>>> import numpy as np
>>> np.set_printoptions(precision=3, suppress=True, linewidth=100)
>>> def rd(a):
...     return np.round(a, 3) + 0
... 
>>> s = 10 * 0.7 ** np.arange(3)
>>> O, _ = np.linalg.qr(np.array([[-0.6, -0.8, 0.3], [-1.0, -0.2, -0.2], [-0.5, -0.4, 0.8]]))
>>> rng = np.random.default_rng(352185)
>>> arr = rng.normal(size=(10, 3)) * s @ O
>>> rd(arr)
array([[ 6.971,  0.363, -0.488],
       [ 1.026,  9.623, -5.074],
       [ 0.831, -6.429,  6.028],
       [-5.688, -7.583,  9.286],
       [ 1.056,  9.983,  4.187],
       [ 1.444, -4.95 , -3.84 ],
       [-5.044, 18.111, -1.103],
       [13.252,  8.902,  1.262],
       [-0.846,  2.849,  8.136],
       [ 0.778, 11.091, -0.727]])
>>> O, R = np.linalg.qr(arr)
>>> O.shape, R.shape
((10, 3), (3, 3))
>>> rd(abs(R[0, 0])), rd(np.linalg.norm(arr[:, 0]))
(np.float64(16.979), np.float64(16.979))
>>> rd(O @ R)
array([[ 6.971,  0.363, -0.488],
       [ 1.026,  9.623, -5.074],
       [ 0.831, -6.429,  6.028],
       [-5.688, -7.583,  9.286],
       [ 1.056,  9.983,  4.187],
       [ 1.444, -4.95 , -3.84 ],
       [-5.044, 18.111, -1.103],
       [13.252,  8.902,  1.262],
       [-0.846,  2.849,  8.136],
       [ 0.778, 11.091, -0.727]])
>>> d = np.linalg.norm(arr[:, None] - arr[None], axis=-1)
>>> np.flatnonzero(d[9] < d.mean() / 2)
array([1, 4, 9])
>>> np.unravel_index(d.round(6).argmax(), d.shape)
(np.int64(3), np.int64(6))
>>> d[9].round(6).argsort(kind="stable")[:4]
array([9, 1, 4, 6])
>>> np.linalg.matrix_rank(d ** 2)
np.int64(5)
>>> x0 = np.array([8, 8, 6])
>>> rd(arr @ np.ones(3))
array([ 6.846,  5.575,  0.43 , -3.985, 15.226, -7.346, 11.965, 23.415, 10.139, 11.143])
>>> rd(np.einsum("ij,j->i", arr, x0))
array([ 55.744,  54.748,  -8.613, -50.453, 113.433, -51.09 ,  97.922, 184.799,  64.843,  90.594])
>>> rd(arr @ (2 * x0))
array([ 111.489,  109.496,  -17.226, -100.906,  226.866, -102.179,  195.845,  369.597,  129.686,
        181.189])
>>> np.linalg.norm(arr @ x0) <= np.linalg.norm(arr, 2) * np.linalg.norm(x0) + 1e-9
np.True_
>>> rd(arr @ x0)
array([ 55.744,  54.748,  -8.613, -50.453, 113.433, -51.09 ,  97.922, 184.799,  64.843,  90.594])
>>> lab = arr[:, 2] > np.median(arr[:, 2])
>>> f = arr[lab].mean(axis=0) - arr[~lab].mean(axis=0)
>>> (((arr - arr.mean(axis=0)) @ f > 0) == lab).mean()
np.float64(0.6)
>>> np.argsort(-np.abs(f).round(6), kind="stable")
array([2, 1, 0])
>>> lab.astype(int)
array([0, 0, 1, 1, 1, 0, 0, 1, 1, 0])
>>> M = np.loadtxt("test0.csv", delimiter=",")
>>> M
array([[ 19.59 , -15.923, -20.122,  15.819,  12.415,  19.967, -19.647],
       [ 10.224,  -7.39 , -10.137,   7.449,   6.524,   9.889,  -9.98 ],
       [ 15.273, -11.695, -15.263,  11.936,   8.895,  14.628, -14.884],
       [ 14.767, -12.166, -14.482,  12.168,   9.096,  14.845, -15.484],
       [ 15.16 , -12.026, -14.964,  12.219,   8.974,  14.996, -15.501],
       [ 20.165, -15.838, -19.792,  15.747,  12.128,  20.071, -20.046],
       [  0.438,  -0.466,   0.06 ,   0.356,   0.171,  -0.365,  -0.828]])
>>> f, g = M[1], M[0]
>>> rd(f @ g)
np.float64(1114.298)
>>> pr = (f @ g) / (f @ f) * f
>>> rd((g - pr) @ f)
np.float64(0.0)
>>> np.linalg.cond(M) > 100
np.True_
>>> W = np.array([[0, 0], [5, 3], [9, 1], [0, 7], [5, 2], [2, 8], [4, 7]])
>>> b = np.array([1, -1])
>>> act = np.maximum(M @ W + b, 0)
>>> np.linalg.matrix_rank(act)
np.int64(1)
>>> rd((act > 0).mean(axis=0))
array([0.   , 0.857])
>>> C = np.array([[0, 0], [1, 2]])
>>> W @ C
array([[ 0,  0],
       [ 3,  6],
       [ 1,  2],
       [ 7, 14],
       [ 2,  4],
       [ 8, 16],
       [ 7, 14]])
>>> C2 = M.T @ M
>>> rd(np.trace(C2)), rd((M ** 2).sum())
(np.float64(8859.128), np.float64(8859.128))
>>> np.linalg.matrix_rank(C2)
np.int64(7)
>>> rd(np.linalg.eigvalsh(C2)[::-1])
array([8855.693,    1.854,    0.817,    0.44 ,    0.263,    0.06 ,    0.002])
>>> rd(np.linalg.svd(M, compute_uv=False) ** 2)
array([8855.693,    1.854,    0.817,    0.44 ,    0.263,    0.06 ,    0.002])
>>> Uu, s, VT = np.linalg.svd(M)
>>> rd(s)
array([94.105,  1.362,  0.904,  0.663,  0.513,  0.245,  0.04 ])
>>> np.argmax(s[:-1] / (s[1:] + 1e-6)) + 1
np.int64(1)
>>> Y = Uu[:, :1] @ np.diag(s[:1]) @ VT[:1]
>>> np.linalg.matrix_rank(Y)
np.int64(1)
>>> np.linalg.matrix_rank(M, rtol=0.05)
np.int64(1)
>>> rd(np.abs(M - Y).max())
np.float64(0.649)
>>> rd(np.linalg.norm(M - Y) / np.linalg.norm(M))
np.float64(0.02)
>>> A = np.load("sample17.npy")
>>> A
array([[0, 3, 2],
       [1, 0, 2],
       [3, 1, 1]])
>>> Y = A / np.sqrt((A ** 2).mean(axis=1, keepdims=True))
>>> np.linalg.matrix_rank(A - A.mean(axis=1, keepdims=True))
np.int64(2)
>>> rd(Y[1])
array([0.775, 0.   , 1.549])
>>> rd(np.linalg.norm(Y, axis=1))
array([1.732, 1.732, 1.732])
>>> O, R = np.linalg.qr(A)
>>> O.shape, R.shape
((3, 3), (3, 3))
>>> rd(np.abs(np.diag(R)))
array([3.162, 3.017, 1.782])
>>> rd(O.T @ O)
array([[1., 0., 0.],
       [0., 1., 0.],
       [0., 0., 1.]])
>>> np.allclose(R.T @ R, A.T @ A)
True
>>> rd(abs(R[0, 0])), rd(np.linalg.norm(A[:, 0]))
(np.float64(3.162), np.float64(3.162))
>>> rd(np.trace(O @ O.T))
np.float64(3.0)
>>> rd(np.linalg.norm(M[3], 1)), rd(np.linalg.norm(M[3], np.inf))
(np.float64(93.008), np.float64(15.484))
>>> rd(np.linalg.norm(M, 1)), rd(np.linalg.norm(M, np.inf))
(np.float64(96.37), np.float64(123.787))
>>> rd(np.linalg.norm(M) ** 2 / np.linalg.norm(M, 2) ** 2)
np.float64(1.0)
>>> rd(M[3] @ M[6])
np.float64(24.558)
>>> hat = np.triu(np.array([[-2, 3, -2], [0, -1, -1], [-2, 0, -2]]), 1) + np.eye(3)
>>> Y = hat @ A @ np.linalg.inv(hat)
>>> hat @ A - A @ hat
array([[-3., -2.,  7.],
       [-3., -4.,  1.],
       [ 0., -9.,  7.]])
>>> np.trace(Y), np.trace(A)
(np.float64(1.0), np.int64(1))
>>> K = np.load("layer7.npy")
>>> K
array([[ 4, -2],
       [-2,  1]])
>>> rd(np.linalg.det(K[::-1]))
np.float64(0.0)
>>> rd(np.linalg.eigvals(K))
array([5., 0.])
>>> np.poly(K)
array([ 1., -5.,  0.])
>>> vals, evecs = np.linalg.eigh(K)
>>> x0 = np.array([7, 6])
>>> evecs * np.maximum(vals, 0) @ evecs.T
array([[ 4., -2.],
       [-2.,  1.]])
>>> rd(x0 @ K @ x0 / (x0 @ x0)), vals[0], vals[-1]
(np.float64(0.753), np.float64(0.0), np.float64(5.0))
>>> np.abs(K).sum(axis=1).max(), np.abs(vals).max()
(np.int64(6), np.float64(5.0))
>>> (np.sign(evecs[:, -1].round(6)) == np.sign(evecs[0, -1].round(6))).astype(int)
array([1, 0])
>>> evecs * np.abs(vals) @ evecs.T
array([[ 4., -2.],
       [-2.,  1.]])
>>> x0 @ K @ x0
np.int64(64)
>>> rd(np.linalg.eigvalsh(K[1:, 1:]))
array([1.])
